$ python3 -q
>>> import numpy as np
>>> np.set_printoptions(suppress=True, linewidth=140)
>>> def rd(a):
...     return np.round(a, 1) + 0
... 
>>> F = np.loadtxt("test12.csv", delimiter=",")
>>> print(F)
[[0. 1. 1. 1. 1. 0. 0.]
 [1. 0. 1. 1. 1. 0. 0.]
 [1. 1. 0. 1. 1. 0. 0.]
 [1. 1. 1. 0. 0. 0. 0.]
 [1. 1. 1. 0. 0. 0. 0.]
 [0. 0. 0. 0. 0. 0. 1.]
 [0. 0. 0. 0. 0. 1. 0.]]
>>> evals, V = np.linalg.eigh(F)
>>> x0 = np.array([-1, 0, 3, 2, 0, -2, 2])
>>> print(rd(np.linalg.eigvalsh(F[1:, 1:])))
[-1.6 -1.  -1.   0.   1.   2.6]
>>> print(x0 @ F @ x0)
-6.0
>>> print(np.trace(F @ F @ F) // 6)
7.0
>>> print(F @ F)
[[4. 3. 3. 2. 2. 0. 0.]
 [3. 4. 3. 2. 2. 0. 0.]
 [3. 3. 4. 2. 2. 0. 0.]
 [2. 2. 2. 3. 3. 0. 0.]
 [2. 2. 2. 3. 3. 0. 0.]
 [0. 0. 0. 0. 0. 1. 0.]
 [0. 0. 0. 0. 0. 0. 1.]]
>>> L = np.diag(F.sum(axis=1)) - F
>>> print(L)
[[ 4. -1. -1. -1. -1.  0.  0.]
 [-1.  4. -1. -1. -1.  0.  0.]
 [-1. -1.  4. -1. -1.  0.  0.]
 [-1. -1. -1.  3.  0.  0.  0.]
 [-1. -1. -1.  0.  3.  0.  0.]
 [ 0.  0.  0.  0.  0.  1. -1.]
 [ 0.  0.  0.  0.  0. -1.  1.]]
>>> print(np.linalg.matrix_rank(L))
5
>>> print(rd(np.linalg.eigvalsh(L)))
[0. 0. 2. 3. 5. 5. 5.]
>>> E = np.load("x.npy")
>>> print(rd(E))
[[ 0.4 -0.1 -0.1  0.2  0.   0.4 -0.2  0.1  0.1]
 [-0.1  0.2 -0.2  0.2 -0.1 -0.2 -0.1  0.   0.1]
 [-0.1 -0.2  0.4 -0.4  0.1  0.1  0.  -0.1  0.1]
 [ 0.2  0.2 -0.4  0.4 -0.1  0.   0.   0.1 -0.1]
 [ 0.  -0.1  0.1 -0.1  0.1  0.2  0.1  0.  -0.1]
 [ 0.4 -0.2  0.1  0.   0.2  0.5  0.   0.1  0. ]
 [-0.2 -0.1  0.   0.   0.1  0.   0.5  0.1 -0.4]
 [ 0.1  0.  -0.1  0.1  0.   0.1  0.1  0.1 -0.2]
 [ 0.1  0.1  0.1 -0.1 -0.1  0.  -0.4 -0.2  0.4]]
>>> cov = E.T @ E
>>> print((E @ E.T).shape)
(9, 9)
>>> print(np.linalg.matrix_rank(cov))
3
>>> print(rd(np.diag(cov)))
[0.4 0.2 0.4 0.4 0.1 0.5 0.5 0.1 0.4]
>>> print(np.allclose(cov, cov.T))
True
>>> print(np.linalg.matrix_rank(F, rtol=0.1))
6
>>> print([round(float(x), 1) for x in np.linalg.svd(F, compute_uv=False)[:3]])
[3.6, 1.6, 1.0]
>>> print(np.argsort(-np.linalg.norm(F, axis=0).round(6), kind="stable")[:3])
[0 1 2]
>>> print(np.allclose(E[:-1].T @ np.linalg.lstsq(E[:-1].T, E[-1])[0], E[-1]))
True
>>> print(np.linalg.lstsq(E[:-1].T, E[-1])[2])
3
>>> print(rd(np.trace(np.linalg.pinv(E) @ E)))
3.0
>>> feats = np.loadtxt("data.csv", delimiter=",")
>>> print(feats)
[[ -4.   2.  -8.   5.  -8.   5.]
 [ -4.   2.  -8.   5.  -8.   5.]
 [  8.   0.  -6.  28.   0.  24.]
 [  8.  -2.   5.   9.   8.   7.]
 [  8.  -2.   5.   9.   8.   7.]
 [  4.   0.  -3.  14.   0.  12.]
 [  4.   0.  -3.  14.   0.  12.]
 [  8.  -2.   5.   9.   8.   7.]
 [ -8.   4. -16.  10. -16.  10.]
 [  0.   0.   0.   0.   0.   0.]
 [  4.   0.  -3.  14.   0.  12.]
 [ -8.   4. -16.  10. -16.  10.]]
>>> r = np.linalg.matrix_rank(feats)
>>> print(r)
2
>>> ns = np.linalg.svd(feats)[2][r:].T
>>> print([int(np.linalg.matrix_rank(feats[:i])) for i in range(1, len(feats) + 1)])
[1, 1, 2, 2, 2, 2, 2, 2, 2, 2, 2, 2]
>>> print(np.allclose(feats @ ns, 0))
True
>>> print(rd(ns @ ns.T))
[[ 0.7  0.1 -0.2 -0.2 -0.3 -0.1]
 [ 0.1  1.   0.1  0.   0.1  0. ]
 [-0.2  0.1  0.7  0.1 -0.4  0.1]
 [-0.2  0.   0.1  0.5  0.  -0.5]
 [-0.3  0.1 -0.4  0.   0.6  0. ]
 [-0.1  0.   0.1 -0.5  0.   0.6]]
>>> print([int(np.linalg.matrix_rank(np.delete(feats, i, axis=0))) for i in range(12)])
[2, 2, 2, 2, 2, 2, 2, 2, 2, 2, 2, 2]
>>> print(ns.shape)
(6, 4)
